$ ipython --no-banner

In [1]: import numpy as np

In [2]: from numpy import linalg as LA

In [3]: np.set_printoptions(suppress=True, linewidth=120)

In [4]: def tidy(a):
   ...:     return np.round(a, 3) + 0
   ...: 

In [5]: W0 = np.loadtxt("mat.csv", delimiter=",")

In [6]: W0
Out[6]: 
array([[  8.956,   0.016,  -0.62 ,  -1.822,   0.881],
       [-10.473,  -1.614,   0.838,   2.024,  -1.932],
       [ -5.175,  -3.193,   0.95 ,   4.765,  -0.291],
       [  6.976,  -3.916,  -2.139,   1.462,   1.313],
       [ 10.756,   0.902,  -1.384,  -0.403,   3.024],
       [  8.38 ,  -3.437,  -1.997,   1.239,   1.773],
       [  2.843,  -3.636,  -0.683,   4.143,   0.956],
       [  6.122,   2.456,  -0.079,  -2.419,   1.551],
       [ -1.744,  -2.462,  -0.598,   3.221,   0.432],
       [ -5.204,  -4.164,  -1.305,  -3.365,  -3.879],
       [  2.689,   3.605,  -0.713,  -1.788,   1.265],
       [  5.314,  -3.502,  -1.17 ,   3.204,   1.844],
       [ -8.342,  -3.883,   0.413,   4.983,  -1.179],
       [ -5.001,   1.855,   1.409,   0.124,   0.302],
       [ -9.52 ,  -0.948,   1.175,   1.238,  -2.481],
       [  2.063,   4.072,   1.628,  -0.966,   1.197],
       [-10.355,   1.201,   1.158,   0.514,  -1.775],
       [ 11.5  ,   2.766,   0.031,   1.311,   3.819],
       [-12.151,  -3.887,  -0.092,   0.091,  -4.123],
       [ -0.679,   1.759,   0.4  ,   4.143,   2.47 ],
       [ -9.333,  -4.52 ,  -1.011,  -1.49 ,  -4.381],
       [  2.039,  -3.106,  -1.114,  -1.496,  -1.254],
       [  1.866,  -1.022,  -0.781,  -1.675,   0.057],
       [  0.385,  -0.909,  -0.005,  -1.08 ,  -0.546],
       [  1.22 ,   1.683,   0.842,   3.345,   2.033],
       [  2.646,   3.231,   0.103,   2.959,   2.744],
       [ -0.616,   2.094,  -0.66 ,  -3.099,  -0.079],
       [  3.958,  -2.6  ,  -0.851,   4.202,   1.852],
       [-10.083,  -2.898,   1.944,   2.072,  -2.923]])

In [7]: M2 = np.c_[W0[:, :1] @ np.array([[-8]]), np.array([1, 9, 2, 5, 3, 1, 7, 9, 2, 0, 5, 0, 4, 0, 4, 1, 0, 4, 4, 4, 9, 4, 1, 6, 9, 8, 7, 3, 7])]

In [8]: M2
Out[8]: 
array([[-71.648,   1.   ],
       [ 83.784,   9.   ],
       [ 41.4  ,   2.   ],
       [-55.808,   5.   ],
       [-86.048,   3.   ],
       [-67.04 ,   1.   ],
       [-22.744,   7.   ],
       [-48.976,   9.   ],
       [ 13.952,   2.   ],
       [ 41.632,   0.   ],
       [-21.512,   5.   ],
       [-42.512,   0.   ],
       [ 66.736,   4.   ],
       [ 40.008,   0.   ],
       [ 76.16 ,   4.   ],
       [-16.504,   1.   ],
       [ 82.84 ,   0.   ],
       [-92.   ,   4.   ],
       [ 97.208,   4.   ],
       [  5.432,   4.   ],
       [ 74.664,   9.   ],
       [-16.312,   4.   ],
       [-14.928,   1.   ],
       [ -3.08 ,   6.   ],
       [ -9.76 ,   9.   ],
       [-21.168,   8.   ],
       [  4.928,   7.   ],
       [-31.664,   3.   ],
       [ 80.664,   7.   ]])

In [9]: tidy(LA.norm(M2 - W0 @ LA.lstsq(W0, M2)[0], axis=0))
Out[9]: array([ 0.  , 25.36])

In [10]: tidy(LA.lstsq(W0, M2[:, 0])[0])
Out[10]: array([-8.,  0.,  0.,  0.,  0.])

In [11]: th = np.radians(180)

In [12]: R = np.eye(5)

In [13]: R[2, 2] = R[0, 0] = np.cos(th)

In [14]: R[2, 0], R[0, 2] = -np.sin(th), np.sin(th)

In [15]: tidy(R)
Out[15]: 
array([[-1.,  0.,  0.,  0.,  0.],
       [ 0.,  1.,  0.,  0.,  0.],
       [ 0.,  0., -1.,  0.,  0.],
       [ 0.,  0.,  0.,  1.,  0.],
       [ 0.,  0.,  0.,  0.,  1.]])

In [16]: M2 = W0 @ R.T

In [17]: tidy(LA.svd(W0, compute_uv=False)), tidy(LA.svd(M2, compute_uv=False))
Out[17]: 
(array([38.72 , 16.345, 13.717,  3.069,  1.322]),
 array([38.72 , 16.345, 13.717,  3.069,  1.322]))

In [18]: basis = W0[[10, 2]].astype(float)

In [19]: for _ in range(3):
    ...:     idx = LA.norm(W0[:, None] - basis, axis=-1).argmin(axis=1)
    ...:     basis = np.array([W0[idx == j].mean(axis=0) for j in range(2)])
    ...: 

In [20]: idx
Out[20]: array([0, 1, 1, 0, 0, 0, 0, 0, 1, 1, 0, 0, 1, 1, 1, 0, 1, 0, 1, 0, 1, 0, 0, 0, 0, 0, 0, 0, 1])

In [21]: np.bincount(idx)
Out[21]: array([18, 11])

In [22]: tidy(basis[1] - basis[0])
Out[22]: array([-12.189,  -2.254,   0.954,   0.663,  -3.404])

In [23]: idx = W0[:, 1] > np.median(W0[:, 1])

In [24]: u = W0[idx].mean(axis=0) - W0[~idx].mean(axis=0)

In [25]: tidy(u)
Out[25]: array([ 3.516,  4.888,  0.741, -1.412,  1.811])

In [26]: arr = np.load("m.npy")

In [27]: arr
Out[27]: 
array([[-0.044, -0.436, -0.591],
       [-0.074,  1.73 ,  3.965],
       [-0.044,  0.691,  1.492],
       [ 0.109,  1.442,  2.654],
       [ 0.219, -0.554, -0.859],
       [-0.03 , -1.283, -2.401],
       [-0.19 , -0.467, -0.738],
       [-0.068, -0.162, -0.226],
       [-0.075,  0.725,  1.689],
       [-0.099,  1.525,  2.97 ],
       [-0.026, -0.612, -1.389],
       [-0.097, -0.766, -1.731],
       [-0.084, -1.526, -2.822],
       [-0.036, -1.032, -2.215],
       [-0.109, -0.982, -2.213],
       [-0.06 ,  0.802,  1.883],
       [-0.088,  0.803,  1.097],
       [-0.024,  1.899,  4.153],
       [ 0.118,  0.46 ,  1.256],
       [-0.079,  0.847,  1.446],
       [ 0.15 ,  1.085,  1.916],
       [ 0.055,  0.738,  1.188],
       [-0.189, -1.018, -2.095],
       [-0.215, -0.926, -1.989]])

In [28]: Ac = arr - arr.mean(axis=0)

In [29]: U, sigma, VT = LA.svd(Ac, full_matrices=False)

In [30]: np.searchsorted(np.cumsum(sigma ** 2) / (sigma ** 2).sum(), 0.9) + 1
Out[30]: np.int64(1)

In [31]: tidy(np.abs(VT[-1]))
Out[31]: array([0.999, 0.023, 0.026])

In [32]: (np.sign(U[:, 0]) == np.sign(U[0, 0])).astype(int)
Out[32]: array([1, 0, 0, 0, 1, 1, 1, 1, 0, 0, 1, 1, 1, 1, 1, 0, 0, 0, 0, 0, 0, 0, 1, 1])

In [33]: tidy(VT[0] * np.sign(VT[0, np.abs(VT[0]).argmax()]))
Out[33]: array([0.013, 0.439, 0.898])

In [34]: LA.matrix_rank(Ac)
Out[34]: np.int64(3)

In [35]: tidy((sigma ** 2).sum() ** 2 / (sigma ** 4).sum())
Out[35]: np.float64(1.008)

In [36]: tidy(sigma ** 2 / (sigma ** 2).sum())
Out[36]: array([0.996, 0.002, 0.002])

In [37]: basis = arr[[4, 7]].astype(float)

In [38]: for _ in range(4):
    ...:     idx = LA.norm(arr[:, None] - basis, axis=-1).argmin(axis=1)
    ...:     basis = np.array([arr[idx == j].mean(axis=0) for j in range(2)])
    ...: 

In [39]: idx
Out[39]: array([0, 1, 1, 1, 0, 0, 0, 0, 1, 1, 0, 0, 0, 0, 0, 1, 1, 1, 1, 1, 1, 1, 0, 0])

In [40]: np.abs(basis[1] - basis[0]).argmax()
Out[40]: np.int64(2)

In [41]: Ac = (arr - arr.mean(axis=0)) / arr.std(axis=0)

In [42]: tidy(Ac.std(axis=0))
Out[42]: array([1., 1., 1.])

In [43]: coef = LA.lstsq(np.delete(Ac, 1, axis=1), Ac[:, 1])[0]

In [44]: tidy(coef)
Out[44]: array([0.   , 0.992])

In [45]: tidy(1 - np.var(Ac[:, 1] - np.delete(Ac, 1, axis=1) @ coef))
Out[45]: np.float64(0.985)

In [46]: tidy(LA.norm(arr[13], 1)), tidy(LA.norm(arr[13], np.inf))
Out[46]: (np.float64(3.283), np.float64(2.215))

In [47]: tidy(arr[13] @ arr[12])
Out[47]: np.float64(7.829)

In [48]: tidy(LA.norm(arr[13] - arr[12]))
Out[48]: np.float64(0.784)

In [49]: X = np.loadtxt("sample14.csv", delimiter=",")

In [50]: X
Out[50]: 
array([[ -1.331,   7.725,  24.597,  -1.383],
       [ -5.277,  -0.651,  -3.868,   4.859],
       [ 33.886,   2.96 ,  -7.036,   2.708],
       [ -0.146,   2.361,  26.558, -12.896],
       [ 17.363,  -3.357,  10.019, -17.486],
       [  9.348,  -4.221,  -0.887,  -9.645],
       [ -2.8  ,   0.716, -34.059,  -2.249],
       [ 18.941,  -1.614,  43.031,  16.399],
       [  0.909,  -1.789, -13.384,  -8.77 ],
       [-18.925,  -3.746,   8.4  ,   2.687],
       [  9.3  ,   1.675,  13.881,  -2.035],
       [ 15.069,  -2.812,   2.374, -13.009],
       [  2.666,  -2.807, -29.601, -20.289],
       [  0.669,   5.549, -18.078, -19.613],
       [  8.535,   1.24 , -21.31 ,   0.353],
       [-20.872,  -0.611,  -4.646,   1.255],
       [  2.221,  -8.884,  -9.789, -14.296],
       [-14.999,   5.037,  14.886,  12.642],
       [ 25.924,  -2.991,  14.638, -16.627]])

In [51]: C2 = np.cov(X, rowvar=False)

In [52]: np.argsort(-X.std(axis=0).round(6), kind="stable")
Out[52]: array([2, 0, 3, 1])

In [53]: np.argwhere(np.triu(np.abs(np.corrcoef(X.T)) > 0.8, 1))
Out[53]: array([], shape=(0, 2), dtype=int64)

In [54]: tidy(LA.eigvalsh(C2)[::-1])
Out[54]: array([420.647, 216.012,  80.845,  14.234])

In [55]: tidy(np.corrcoef(X.T))
Out[55]: 
array([[ 1.   , -0.118,  0.138, -0.221],
       [-0.118,  1.   ,  0.141,  0.299],
       [ 0.138,  0.141,  1.   ,  0.362],
       [-0.221,  0.299,  0.362,  1.   ]])

In [56]: D = LA.norm(X[:, None] - X[None], axis=-1)

In [57]: D.mean(axis=1).argmax()
Out[57]: np.int64(7)

In [58]: tidy(D[:5, :5])
Out[58]: 
array([[ 0.   , 30.577, 47.753, 12.906, 30.726],
       [30.577,  0.   , 39.515, 35.726, 34.814],
       [47.753, 39.515,  0.   , 50.305, 31.805],
       [12.906, 35.726, 50.305,  0.   , 25.177],
       [30.726, 34.814, 31.805, 25.177,  0.   ]])

In [59]: basis = X[[10, 15]].astype(float)

In [60]: for _ in range(6):
    ...:     idx = LA.norm(X[:, None] - basis, axis=-1).argmin(axis=1)
    ...:     basis = np.array([X[idx == j].mean(axis=0) for j in range(2)])
    ...: 

In [61]: idx
Out[61]: array([0, 1, 0, 0, 0, 0, 1, 0, 1, 1, 0, 0, 1, 1, 1, 1, 1, 1, 0])

In [62]: tidy(basis[1] - basis[0])
Out[62]: array([-19.049,  -0.564, -25.275,   1.655])

In [63]: tidy(basis)
Out[63]: 
array([[ 14.262,  -0.03 ,  14.131,  -5.997],
       [ -4.787,  -0.595, -11.145,  -4.342]])

In [64]: E = np.loadtxt("a.csv", delimiter=",")

In [65]: E
Out[65]: 
array([[-3.134,  3.245,  0.377, -2.122],
       [-3.963,  2.107,  0.449,  2.158],
       [ 4.281, -1.993, -1.067, -1.25 ],
       [-3.978,  0.817, -2.095, -2.03 ],
       [-2.408, -4.239,  1.079, -0.27 ],
       [-0.384, -4.638,  1.311, -1.275],
       [ 3.212, -3.575,  0.466, -1.299],
       [-2.68 ,  3.844,  1.742, -0.076],
       [ 0.899,  1.902,  3.071,  3.338],
       [-2.424,  3.25 ,  0.86 ,  2.797],
       [ 3.798, -3.112, -0.888, -0.318],
       [-1.516,  4.187, -0.057,  2.274],
       [ 4.007,  1.162,  1.199,  2.481],
       [-0.68 ,  1.569,  4.698,  0.023],
       [-3.466,  2.007, -2.933, -0.598],
       [ 4.632, -0.668, -1.715, -0.401],
       [-0.95 ,  0.043, -1.292, -4.736],
       [-2.335, -2.894,  0.551, -3.297],
       [ 2.821, -2.658, -2.647,  1.723],
       [-4.941, -0.498, -0.192, -0.55 ],
       [ 1.043, -2.557, -2.556,  3.293],
       [-0.155, -0.617,  4.919,  0.63 ],
       [-1.434,  3.005, -1.597, -3.371],
       [-0.685,  1.454, -2.202,  4.192],
       [-2.661, -2.326, -2.49 , -2.512],
       [-1.58 , -1.409, -4.42 , -0.988],
       [ 2.906, -1.941, -0.502, -3.541],
       [-0.056,  4.662, -1.082,  1.446],
       [-2.113,  1.955, -4.054,  0.53 ]])

In [66]: vec = np.array([-2, 0, -1, 1])

In [67]: rhs = E @ vec

In [68]: tidy(LA.pinv(E) @ E)
Out[68]: 
array([[1., 0., 0., 0.],
       [0., 1., 0., 0.],
       [0., 0., 1., 0.],
       [0., 0., 0., 1.]])

In [69]: tidy(LA.lstsq(E, rhs)[0])
Out[69]: array([-2.,  0., -1.,  1.])

In [70]: tidy(LA.solve(E.T @ E, E.T @ rhs))
Out[70]: array([-2.,  0., -1.,  1.])

In [71]: rng = np.random.default_rng(166484)

In [72]: rhs = rhs + 0.3 * rng.normal(size=29)

In [73]: tidy(rhs)
Out[73]: 
array([ 3.697,  9.773, -8.847,  7.49 ,  3.84 , -1.794, -8.18 ,  3.8  , -1.662,  6.74 , -6.239,  5.749, -6.688, -3.182,
        9.247, -7.32 , -1.104,  1.098, -1.195,  9.382,  3.331, -3.737,  1.428,  7.991,  5.443,  6.824, -8.579,  2.479,
        9.123])

In [74]: coef, *_ = LA.lstsq(E, rhs)

In [75]: tidy(E.T @ (rhs - E @ coef))
Out[75]: array([0., 0., 0., 0.])

In [76]: coef.round()
Out[76]: array([-2.,  0., -1.,  1.])

In [77]: tidy(LA.norm(rhs - E @ coef))
Out[77]: np.float64(1.577)

In [78]: tidy(coef)
Out[78]: array([-1.979,  0.006, -1.006,  0.966])
